$ python -q
>>> import numpy as np
>>> np.set_printoptions(suppress=True, linewidth=200)
>>> m1 = np.array([[0, 0, 0, 0, 2, 3],
...     [1, 0, 1, 1, 0, 0],
...     [0, 0, 0, 0, 0, 0],
...     [1, 2, 0, 2, 0, 0],
...     [0, 0, 0, 0, 0, 0]])
>>> # rank 3
>>> rank = np.linalg.matrix_rank(m1)
>>> rank
np.int64(3)
>>> N = np.linalg.svd(m1)[2][rank:].T
>>> print(np.linalg.matrix_rank(m1.T @ m1), np.linalg.matrix_rank(m1 @ m1.T))
3 3
>>> [int(np.linalg.matrix_rank(m1[:i])) for i in range(1, len(m1) + 1)]
[1, 2, 2, 3, 3]
>>> [int(np.linalg.matrix_rank(np.delete(m1, i, axis=0))) for i in range(5)]
[2, 2, 3, 2, 3]
>>> np.allclose(m1 @ N, 0)
True
>>> print([int(np.linalg.matrix_rank(m1[:, :j + 1])) for j in range(6)])
[1, 2, 2, 2, 3, 3]
>>> t = np.radians(135)
>>> Rm = np.eye(6)
>>> Rm[0, 0] = Rm[4, 4] = np.cos(t)
>>> Rm[0, 4], Rm[4, 0] = -np.sin(t), np.sin(t)
>>> Rm.round(2)
array([[-0.71,  0.  ,  0.  ,  0.  , -0.71,  0.  ],
       [ 0.  ,  1.  ,  0.  ,  0.  ,  0.  ,  0.  ],
       [ 0.  ,  0.  ,  1.  ,  0.  ,  0.  ,  0.  ],
       [ 0.  ,  0.  ,  0.  ,  1.  ,  0.  ,  0.  ],
       [ 0.71,  0.  ,  0.  ,  0.  , -0.71,  0.  ],
       [ 0.  ,  0.  ,  0.  ,  0.  ,  0.  ,  1.  ]])
>>> B = m1 @ Rm.T
>>> print(np.round(np.abs(B - m1).max(axis=0), 2))
[1.71 0.   0.   0.   3.41 0.  ]
>>> np.round(np.linalg.det(Rm), 2), np.round(np.trace(Rm), 2)
(np.float64(1.0), np.float64(2.59))
>>> U, sig, Vt = np.linalg.svd(m1)
>>> print(np.argmax(sig[:-1] / (sig[1:] + 1e-6)) + 1)
3
>>> B = U[:, :3] @ np.diag(sig[:3]) @ Vt[:3]
>>> round(np.linalg.norm(m1 - B, 2), 2), sig[3]
(np.float64(0.0), np.float64(0.0))
>>> B.round(2) + 0
array([[0., 0., 0., 0., 2., 3.],
       [1., 0., 1., 1., 0., 0.],
       [0., 0., 0., 0., 0., 0.],
       [1., 2., 0., 2., 0., 0.],
       [0., 0., 0., 0., 0., 0.]])
>>> print(round(np.abs(m1 - B).max(), 2))
0.0
>>> np.linalg.matrix_rank(B)
np.int64(3)
>>> round(np.linalg.norm(m1 - B) / np.linalg.norm(m1), 2)
np.float64(0.0)
>>> rng = np.random.default_rng(69218)
>>> B = m1 + rng.integers(-2, 3, (5, 3)) @ rng.integers(-2, 3, (3, 6))
>>> B
array([[-3, -3, -5,  2,  0,  7],
       [-2,  0, -3,  3, -2,  3],
       [-7,  1, -4,  3, -3,  0],
       [-6,  3, -4,  5, -3,  0],
       [ 6,  0,  8, -4,  4, -6]])
>>> B - m1
array([[-3, -3, -5,  2, -2,  4],
       [-3,  0, -4,  2, -2,  3],
       [-7,  1, -4,  3, -3,  0],
       [-7,  1, -4,  3, -3,  0],
       [ 6,  0,  8, -4,  4, -6]])
>>> B = np.array([[3, 0, 3], [4, 1, 2], [4, 3, 2], [5, 2, 3], [4, 2, 3], [1, 3, 5]])
>>> print(np.linalg.matrix_rank(m1 @ B))
3
>>> np.linalg.matrix_rank(np.vstack([m1, B.T]))
np.int64(6)
>>> print(m1 @ B)
[[11 13 21]
 [12  5  8]
 [ 0  0  0]
 [21  6 13]
 [ 0  0  0]]
>>> np.einsum("ij->j", m1)
array([2, 2, 1, 3, 2, 3])
>>> data = np.load("test3.npy")
>>> data
array([[ 1, -4, -3],
       [ 1,  2,  1],
       [ 4,  5,  3],
       [-2, -5, -1],
       [-2, -5, -4],
       [ 2, -3,  3]])
>>> P = data @ np.linalg.solve(data.T @ data, data.T)
>>> np.linalg.matrix_rank(np.eye(6) - P)
np.int64(3)
>>> np.trace(P)
np.float64(3.0)
>>> u = np.array([1, 3])
>>> np.cross(data[3, :3], data[4, :3])
array([15, -6,  0])
>>> np.convolve(data[3], u)
array([ -2, -11, -16,  -3])
>>> np.array([np.convolve(row, u, "same") for row in data])
array([[  1,  -1, -15],
       [  1,   5,   7],
       [  4,  17,  18],
       [ -2, -11, -16],
       [ -2, -11, -19],
       [  2,   3,  -6]])
>>> np.correlate(data[3], data[4], "full")
array([ 8, 30, 33, 15,  2])
>>> print(np.polyval(u, data[3]))
[ 1 -2  2]
>>> q, V = np.linalg.qr(data[:, :2])[0], np.linalg.qr(data[:, 2:])[0]
>>> sig = np.linalg.svd(q.T @ V, compute_uv=False)
>>> print((sig > 0.9).sum())
0
>>> np.round(np.degrees(np.arccos(sig.clip(0, 1))), 2)
array([39.49])
>>> t = np.radians(15)
>>> Rm = np.eye(3)
>>> Rm[1, 1] = Rm[2, 2] = np.cos(t)
>>> Rm[1, 2], Rm[2, 1] = -np.sin(t), np.sin(t)
>>> Rm.round(2)
array([[ 1.  ,  0.  ,  0.  ],
       [ 0.  ,  0.97, -0.26],
       [ 0.  ,  0.26,  0.97]])
>>> B = data @ Rm.T
>>> np.round(np.linalg.svd(data, compute_uv=False), 2), np.round(np.linalg.svd(B, compute_uv=False), 2)
(array([11.95,  5.07,  3.22]), array([11.95,  5.07,  3.22]))
>>> P = np.triu(np.array([[-2, 3, -3], [0, 2, -3], [3, 2, -1]]), 1) + np.eye(3)
>>> B = P @ Rm @ np.linalg.inv(P)
>>> round(np.linalg.det(B), 2)
np.float64(1.0)
>>> np.linalg.matrix_rank(B)
np.int64(3)
>>> B.round(2)
array([[ 1.  , -0.88, -3.31],
       [ 0.  ,  0.19, -2.59],
       [ 0.  ,  0.26,  1.74]])
>>> t = np.deg2rad(30)
>>> A = np.eye(6)
>>> A[np.ix_([0, 4], [0, 4])] = [[np.cos(t), -np.sin(t)], [np.sin(t), np.cos(t)]]
>>> print(A.round(2))
[[ 0.87  0.    0.    0.   -0.5   0.  ]
 [ 0.    1.    0.    0.    0.    0.  ]
 [ 0.    0.    1.    0.    0.    0.  ]
 [ 0.    0.    0.    1.    0.    0.  ]
 [ 0.5   0.    0.    0.    0.87  0.  ]
 [ 0.    0.    0.    0.    0.    1.  ]]
>>> # splits into 5 blocks
>>> print(np.round(A.ravel(order="F"), 2))
[ 0.87  0.    0.    0.    0.5   0.    0.    1.    0.    0.    0.    0.    0.    0.    1.    0.    0.    0.    0.    0.    0.    1.    0.    0.   -0.5   0.    0.    0.    0.87  0.    0.    0.    0.
  0.    0.    1.  ]
>>> print(np.round(A.reshape(-1, 2), 2))
[[ 0.87  0.  ]
 [ 0.    0.  ]
 [-0.5   0.  ]
 [ 0.    1.  ]
 [ 0.    0.  ]
 [ 0.    0.  ]
 [ 0.    0.  ]
 [ 1.    0.  ]
 [ 0.    0.  ]
 [ 0.    0.  ]
 [ 0.    1.  ]
 [ 0.    0.  ]
 [ 0.5   0.  ]
 [ 0.    0.  ]
 [ 0.87  0.  ]
 [ 0.    0.  ]
 [ 0.    0.  ]
 [ 0.    1.  ]]
>>> np.round(A.reshape(2, -1), 2)
array([[ 0.87,  0.  ,  0.  ,  0.  , -0.5 ,  0.  ,  0.  ,  1.  ,  0.  ,  0.  ,  0.  ,  0.  ,  0.  ,  0.  ,  1.  ,  0.  ,  0.  ,  0.  ],
       [ 0.  ,  0.  ,  0.  ,  1.  ,  0.  ,  0.  ,  0.5 ,  0.  ,  0.  ,  0.  ,  0.87,  0.  ,  0.  ,  0.  ,  0.  ,  0.  ,  0.  ,  1.  ]])
>>> T = A.reshape(6, 2, -1)
>>> np.round(np.swapaxes(T, 1, 2)[0], 2)
array([[ 0.87,  0.  ],
       [ 0.  , -0.5 ],
       [ 0.  ,  0.  ]])
>>> np.round(np.einsum("ihd,ihd->ih", T, T), 2)
array([[0.75, 0.25],
       [1.  , 0.  ],
       [1.  , 0.  ],
       [0.  , 1.  ],
       [0.25, 0.75],
       [0.  , 1.  ]])
>>> T.shape
(6, 2, 3)
>>> np.round(T.sum(axis=1), 2)
array([[ 0.87, -0.5 ,  0.  ],
       [ 0.  ,  1.  ,  0.  ],
       [ 0.  ,  0.  ,  1.  ],
       [ 1.  ,  0.  ,  0.  ],
       [ 0.5 ,  0.87,  0.  ],
       [ 0.  ,  0.  ,  1.  ]])
>>> T[:, 0].round(2)
array([[0.87, 0.  , 0.  ],
       [0.  , 1.  , 0.  ],
       [0.  , 0.  , 1.  ],
       [0.  , 0.  , 0.  ],
       [0.5 , 0.  , 0.  ],
       [0.  , 0.  , 0.  ]])
>>> np.round(T.transpose(1, 0, 2), 2)
array([[[ 0.87,  0.  ,  0.  ],
        [ 0.  ,  1.  ,  0.  ],
        [ 0.  ,  0.  ,  1.  ],
        [ 0.  ,  0.  ,  0.  ],
        [ 0.5 ,  0.  ,  0.  ],
        [ 0.  ,  0.  ,  0.  ]],

       [[ 0.  , -0.5 ,  0.  ],
        [ 0.  ,  0.  ,  0.  ],
        [ 0.  ,  0.  ,  0.  ],
        [ 1.  ,  0.  ,  0.  ],
        [ 0.  ,  0.87,  0.  ],
        [ 0.  ,  0.  ,  1.  ]]])
